% python3 -q
>>> import numpy as np
>>> import numpy.linalg as la
>>> np.set_printoptions(precision=1, suppress=True, linewidth=100, sign=" ")
>>> rd = lambda a: np.round(a, 1) + 0
>>> K = np.load("case13.npy")
>>> print(K)
[[-2.  0.  0.  0.  0.  0.]
 [ 0.  7. -6.  6. -9. -6.]
 [ 0. -6.  2. -4.  6.  4.]
 [ 0.  6. -4.  2. -6. -4.]
 [ 0. -9.  6. -6.  7.  6.]
 [ 0. -6.  4. -4.  6.  2.]]
>>> w, V = la.eigh(K)
>>> rd(V @ np.diag(w) @ V.T)
array([[-2.,  0.,  0.,  0.,  0.,  0.],
       [ 0.,  7., -6.,  6., -9., -6.],
       [ 0., -6.,  2., -4.,  6.,  4.],
       [ 0.,  6., -4.,  2., -6., -4.],
       [ 0., -9.,  6., -6.,  7.,  6.],
       [ 0., -6.,  4., -4.,  6.,  2.]])
>>> print(rd(la.eigvalsh(K + 4 * np.eye(6))))
[  2.   2.   2.   2.   2.  32.]
>>> w.sum(), np.trace(K)
(np.float64(18.0), np.float64(18.0))
>>> print(rd(np.abs(V[:, -1])))
[ 0.   0.5  0.4  0.4  0.5  0.4]
>>> print(rd(w))
[-2. -2. -2. -2. -2. 28.]
>>> rd(la.svd(K, compute_uv=False))
array([ 28.,   2.,   2.,   2.,   2.,   2.])
>>> print(rd(V.T @ V))
[[ 1.  0.  0.  0.  0.  0.]
 [ 0.  1.  0.  0.  0.  0.]
 [ 0.  0.  1.  0.  0.  0.]
 [ 0.  0.  0.  1.  0.  0.]
 [ 0.  0.  0.  0.  1.  0.]
 [ 0.  0.  0.  0.  0.  1.]]
>>> A = np.load("w.npy")
>>> A
array([[-1,  4,  0, -1,  0, -2,  2,  1,  3,  0,  3,  1],
       [-3,  2, -2, -3, -2, -4,  0, -1,  1, -2,  1, -1],
       [-4,  1, -3, -4, -3, -5, -1, -2,  0, -3,  0, -2],
       [-1,  4,  0, -1,  0, -2,  2,  1,  3,  0,  3,  1],
       [-4,  1, -3, -4, -3, -5, -1, -2,  0, -3,  0, -2],
       [-3,  2, -2, -3, -2, -4,  0, -1,  1, -2,  1, -1],
       [-3,  2, -2, -3, -2, -4,  0, -1,  1, -2,  1, -1]])
>>> rd(la.norm(A, 2) / la.norm(A))
np.float64(0.9)
>>> print(la.matrix_rank(A, rtol=0.1))
2
>>> [round(float(x), 1) for x in la.svd(A, compute_uv=False)[:3]]
[18.9, 9.1, 0.0]
>>> print(np.argsort(-la.norm(A, axis=0).round(6), kind="stable")[:3])
[ 5  0  3]
>>> U, s, vt = la.svd(A)
>>> V = vt[:(s > 1e-8).sum()]
>>> rng = np.random.default_rng(85751)
>>> x = A[0] + 5 * A[6] + rng.integers(2) * np.eye(12)[11]
>>> print(x)
[-16.  14. -10. -16. -10. -22.   2.  -4.   8. -10.   8.  -3.]
>>> np.allclose(V.T @ V @ x, x)
False
>>> out = A[0, 0] * A[1:] - np.outer(A[1:, 0], A[0])
>>> print(out)
[[ 0 10  2  0  2 -2  6  4  8  2  8  4]
 [ 0 15  3  0  3 -3  9  6 12  3 12  6]
 [ 0  0  0  0  0  0  0  0  0  0  0  0]
 [ 0 15  3  0  3 -3  9  6 12  3 12  6]
 [ 0 10  2  0  2 -2  6  4  8  2  8  4]
 [ 0 10  2  0  2 -2  6  4  8  2  8  4]]
>>> la.matrix_rank(out), la.matrix_rank(A)
(np.int64(1), np.int64(2))
>>> A[:, 0] / A[0, 0]
array([ 1.,  3.,  4.,  1.,  4.,  3.,  3.])
>>> np.flatnonzero(~out.round(6).any(axis=1))
array([ 2])
>>> rank = la.matrix_rank(A)
>>> print(rank)
2
>>> N = la.svd(A)[2][rank:].T
>>> la.matrix_rank(A.T @ A), la.matrix_rank(A @ A.T)
(np.int64(2), np.int64(2))
>>> print(np.allclose(A @ N, 0))
True
>>> [int(la.matrix_rank(A[:i])) for i in range(1, len(A) + 1)]
[1, 2, 2, 2, 2, 2, 2]
>>> A.reshape(2, -1)
array([[-1,  4,  0, -1,  0, -2,  2,  1,  3,  0,  3,  1, -3,  2, -2, -3, -2, -4,  0, -1,  1, -2,
         1, -1, -4,  1, -3, -4, -3, -5, -1, -2,  0, -3,  0, -2, -1,  4,  0, -1,  0, -2],
       [ 2,  1,  3,  0,  3,  1, -4,  1, -3, -4, -3, -5, -1, -2,  0, -3,  0, -2, -3,  2, -2, -3,
        -2, -4,  0, -1,  1, -2,  1, -1, -3,  2, -2, -3, -2, -4,  0, -1,  1, -2,  1, -1]])
>>> blk = A.reshape(7, 2, -1)
>>> blk.shape
(7, 2, 6)
>>> blk.sum(axis=1)
array([[ 1,  5,  3, -1,  3, -1],
       [-3,  1, -1, -5, -1, -5],
       [-5, -1, -3, -7, -3, -7],
       [ 1,  5,  3, -1,  3, -1],
       [-5, -1, -3, -7, -3, -7],
       [-3,  1, -1, -5, -1, -5],
       [-3,  1, -1, -5, -1, -5]])
>>> blk[:, 0]
array([[-1,  4,  0, -1,  0, -2],
       [-3,  2, -2, -3, -2, -4],
       [-4,  1, -3, -4, -3, -5],
       [-1,  4,  0, -1,  0, -2],
       [-4,  1, -3, -4, -3, -5],
       [-3,  2, -2, -3, -2, -4],
       [-3,  2, -2, -3, -2, -4]])
>>> blk.transpose(1, 0, 2)
array([[[-1,  4,  0, -1,  0, -2],
        [-3,  2, -2, -3, -2, -4],
        [-4,  1, -3, -4, -3, -5],
        [-1,  4,  0, -1,  0, -2],
        [-4,  1, -3, -4, -3, -5],
        [-3,  2, -2, -3, -2, -4],
        [-3,  2, -2, -3, -2, -4]],

       [[ 2,  1,  3,  0,  3,  1],
        [ 0, -1,  1, -2,  1, -1],
        [-1, -2,  0, -3,  0, -2],
        [ 2,  1,  3,  0,  3,  1],
        [-1, -2,  0, -3,  0, -2],
        [ 0, -1,  1, -2,  1, -1],
        [ 0, -1,  1, -2,  1, -1]]])
>>> np.swapaxes(blk, 1, 2)[4]
array([[-4, -1],
       [ 1, -2],
       [-3,  0],
       [-4, -3],
       [-3,  0],
       [-5, -2]])
>>> np.einsum("ihd,ihd->ih", blk, blk)
array([[ 22,  24],
       [ 46,   8],
       [ 76,  18],
       [ 22,  24],
       [ 76,  18],
       [ 46,   8],
       [ 46,   8]])
>>> m1 = np.load("run16.npy")
>>> m1
array([[ 5,  0,  5,  0],
       [ 2,  2,  2,  2],
       [ 5,  0,  5,  0],
       [ 2,  2,  2,  2]])
>>> # columns 0 and 2 are equal
>>> out = m1 + rng.integers(-2, 3, (4, 2)) @ rng.integers(-2, 3, (2, 4))
>>> print(out)
[[ 2 -5 11  4]
 [ 6  8 -6 -2]
 [ 8  4 -1 -2]
 [ 2  2  2  2]]
>>> out - m1
array([[-3, -5,  6,  4],
       [ 4,  6, -8, -4],
       [ 3,  4, -6, -2],
       [ 0,  0,  0,  0]])
>>> print(rd(la.svd(out - m1, compute_uv=False)))
[ 16.8   1.3   0.    0. ]
>>> la.matrix_rank(out - m1, tol=1e-8)
np.int64(2)
>>> np.abs(out - m1).sum(axis=1)
array([ 18,  22,  15,   0])
